% python3 -q
>>> import numpy as np
>>> np.set_printoptions(suppress=True, linewidth=160)
>>> tidy = lambda a: np.round(a, 2) + 0
>>> X = np.load("sample2.npy")
>>> X
array([[ 1.,  0.,  0.,  0.],
       [ 0.,  0.,  0.,  1.],
       [ 0.,  0.,  1.,  0.],
       [ 0., -1.,  0.,  0.]])
>>> # splits into 3 blocks
>>> x = np.array([-1, -1, 1, 3])
>>> y = X @ x
>>> coef, lr = np.zeros(4), 1 / np.linalg.norm(X, 2) ** 2
>>> for i in range(25):
...     coef -= lr * X.T @ (X @ coef - y)
...     if i % 5 == 0: print(i, round(np.linalg.norm(X @ coef - y), 2))
... 
0 0.0
5 0.0
10 0.0
15 0.0
20 0.0
>>> coef
array([-1., -1.,  1.,  3.])
>>> A = np.load("dump.npy")
>>> A
array([[ 51,   0,   0,  -1],
       [  1, -18,   1,  -1],
       [  1,   1,  30,  -2],
       [  0,   0,  -1,  12]])
>>> A2 = np.array([[2, 2, 2], [2, 3, 2], [1, 0, 3], [0, 2, 1]])
>>> np.vstack([A, A2.T]).shape
(7, 4)
>>> np.einsum("ij,ij->i", A, A)
array([2602,  327,  906,  145])
>>> np.einsum("ik,kj->ji", A, A2)
array([[102, -33,  34,  -1],
       [100, -54,   1,  24],
       [101, -32,  92,   9]])
>>> np.linalg.matrix_rank(np.vstack([A, A2.T]))
np.int64(4)
>>> Q = A.astype(float).copy()
>>> for j in range(4):
...     Q[:, j] -= Q[:, :j] @ (Q[:, :j].T @ Q[:, j])
...     Q[:, j] /= np.linalg.norm(Q[:, j])
... 
>>> tidy(Q)
array([[ 1.  ,  0.02, -0.02,  0.  ],
       [ 0.02, -1.  ,  0.06,  0.  ],
       [ 0.02,  0.06,  1.  ,  0.03],
       [ 0.  ,  0.  , -0.03,  1.  ]])
>>> tidy(Q.T @ Q)
array([[1., 0., 0., 0.],
       [0., 1., 0., 0.],
       [0., 0., 1., 0.],
       [0., 0., 0., 1.]])
